% python3 -q
>>> import numpy as np
>>> from numpy import linalg as LA
>>> np.set_printoptions(precision=3, suppress=True, linewidth=160, floatmode="fixed")
>>> rnd = lambda a: np.round(a, 3) + 0
>>> J = np.load("mat.npy")
>>> J
array([[ 0.094,  0.847,  1.053, -0.418, -0.162,  0.666,  0.059],
       [ 0.200, -0.400, -0.300, -1.800,  0.300, -0.200,  0.800],
       [ 0.100,  0.900,  0.400, -0.200, -0.200,  0.800, -0.100],
       [-0.900, -2.100,  0.800, -0.400,  0.200,  0.400, -0.400],
       [ 1.700, -0.300,  0.100, -0.800,  0.100,  1.200,  0.200],
       [ 0.300,  0.700, -0.300,  0.300, -0.200, -0.700,  0.900],
       [ 2.300,  0.400, -0.400,  1.700, -0.800,  1.300,  1.200],
       [-0.800, -0.600, -1.700,  0.700, -1.100,  0.300, -0.200],
       [ 2.300,  0.000,  0.500,  0.800, -0.400,  0.900,  0.900]])
>>> A2 = np.c_[J[:, :2] @ np.array([[-6, 5], [7, 5]]), np.array([0, 0, 2, 0, 0, 0, 2, 2, 1])]
>>> rnd(A2)
array([[  5.365,   4.705,   0.000],
       [ -4.000,  -1.000,   0.000],
       [  5.700,   5.000,   2.000],
       [ -9.300, -15.000,   0.000],
       [-12.300,   7.000,   0.000],
       [  3.100,   5.000,   0.000],
       [-11.000,  13.500,   2.000],
       [  0.600,  -7.000,   2.000],
       [-13.800,  11.500,   1.000]])
>>> rnd(LA.norm(A2 - J @ LA.lstsq(J, A2)[0], axis=0))
array([0.000, 0.000, 1.316])
>>> LA.matrix_rank(np.c_[J, A2])
np.int64(8)
>>> A2[1] @ A2[0]
np.float64(-26.165)
>>> LA.norm(A2, axis=1).argmax()
np.int64(8)
>>> rnd(LA.norm(A2, "nuc"))
np.float64(54.73)
>>> W1 = np.array([[2, 2, 2, 3, 1],
...     [3, 2, 2, 2, 1],
...     [0, 2, 1, 3, 0],
...     [1, 0, 3, 2, 1],
...     [0, 0, 2, 0, 1],
...     [3, 2, 0, 3, 2],
...     [3, 0, 2, 1, 1]])
>>> coef = np.array([2, -1, 3, -3, 1])
>>> H = np.maximum(J @ W1 + coef, 0)
>>> (H > 0).astype(int)
array([[1, 1, 1, 1, 1],
       [1, 0, 0, 0, 0],
       [1, 1, 1, 1, 1],
       [0, 0, 0, 0, 0],
       [1, 1, 1, 1, 1],
       [1, 0, 1, 0, 1],
       [1, 1, 1, 1, 1],
       [0, 0, 0, 0, 0],
       [1, 1, 1, 1, 1]])
>>> rnd((H > 0).mean(axis=0))
array([0.778, 0.556, 0.667, 0.556, 0.667])
>>> W2 = np.array([[2, 1, 3], [2, 3, 2], [3, 2, -1], [1, 2, 2], [-3, 1, -3]])
>>> (H @ W2).round(6).argmax(axis=1)
array([1, 2, 1, 0, 1, 0, 1, 0, 1])
>>> x0 = np.array([3, -1, 0, -1, -1, -2, -3])
>>> h = np.maximum(J @ x0, 0)
>>> rnd(J.T @ h)
array([ 9.970, -1.130,  1.160, -1.780, -0.340,  5.420,  2.820])
>>> rnd(np.maximum(J @ x0, 0) - np.maximum(-J @ x0, 0))
array([-1.494,  0.500, -1.500,  0.000,  3.100, -1.200, -0.600, -1.400,  2.000])
>>> np.flatnonzero(h > 1e-9)
array([1, 4, 8])
>>> rnd(np.tanh(J @ x0))
array([-0.904,  0.462, -0.905,  0.000,  0.996, -0.834, -0.537, -0.885,  0.964])
>>> rnd(np.maximum(J @ (3 * x0), 0))
array([0.000, 1.500, 0.000, 0.000, 9.300, 0.000, 0.000, 0.000, 6.000])
>>> W0 = np.load("sample9.npy")
>>> W0
array([[-4, -4,  3,  4, -2, -3, -5, -3, -1],
       [-2, -5, -3,  0, -4,  4,  0, -1, -2],
       [ 5,  1,  5, -4, -1, -4,  3, -2, -4],
       [ 2,  3, -1,  5,  3, -3, -1,  1,  2],
       [-2,  1, -4,  3, -5, -2, -5,  3,  5],
       [ 2, -3,  3, -1,  0,  1,  5, -4, -1],
       [ 1, -4, -1, -3, -2,  0,  2, -4,  4],
       [-3,  3, -2,  2,  1, -2,  0,  4, -2],
       [ 4,  4, -2, -1,  4, -2,  1,  2,  0]])
>>> W1 = np.array([[4, 4, 1],
...     [2, 2, 1],
...     [5, 1, 5],
...     [1, 1, 5],
...     [1, 0, 0],
...     [1, 1, 4],
...     [5, 5, 1],
...     [1, 0, 5],
...     [3, 1, 1]])
>>> coef = np.array([3, 2, 2])
>>> H = np.maximum(W0 @ W1 + coef, 0)
>>> H
array([[ 0,  0,  0],
       [ 0,  0,  0],
       [42, 32,  0],
       [19, 14, 21],
       [ 0,  0,  3],
       [38, 31,  0],
       [ 7,  8,  0],
       [ 0,  0, 12],
       [25, 26,  0]])
>>> LA.matrix_rank(H)
np.int64(3)
>>> W2 = np.array([[1, 0, 1], [2, 0, -1], [0, 0, 1]])
>>> W1 @ W2
array([[12,  0,  1],
       [ 6,  0,  1],
       [ 7,  0,  9],
       [ 3,  0,  5],
       [ 1,  0,  1],
       [ 3,  0,  4],
       [15,  0,  1],
       [ 1,  0,  6],
       [ 5,  0,  3]])
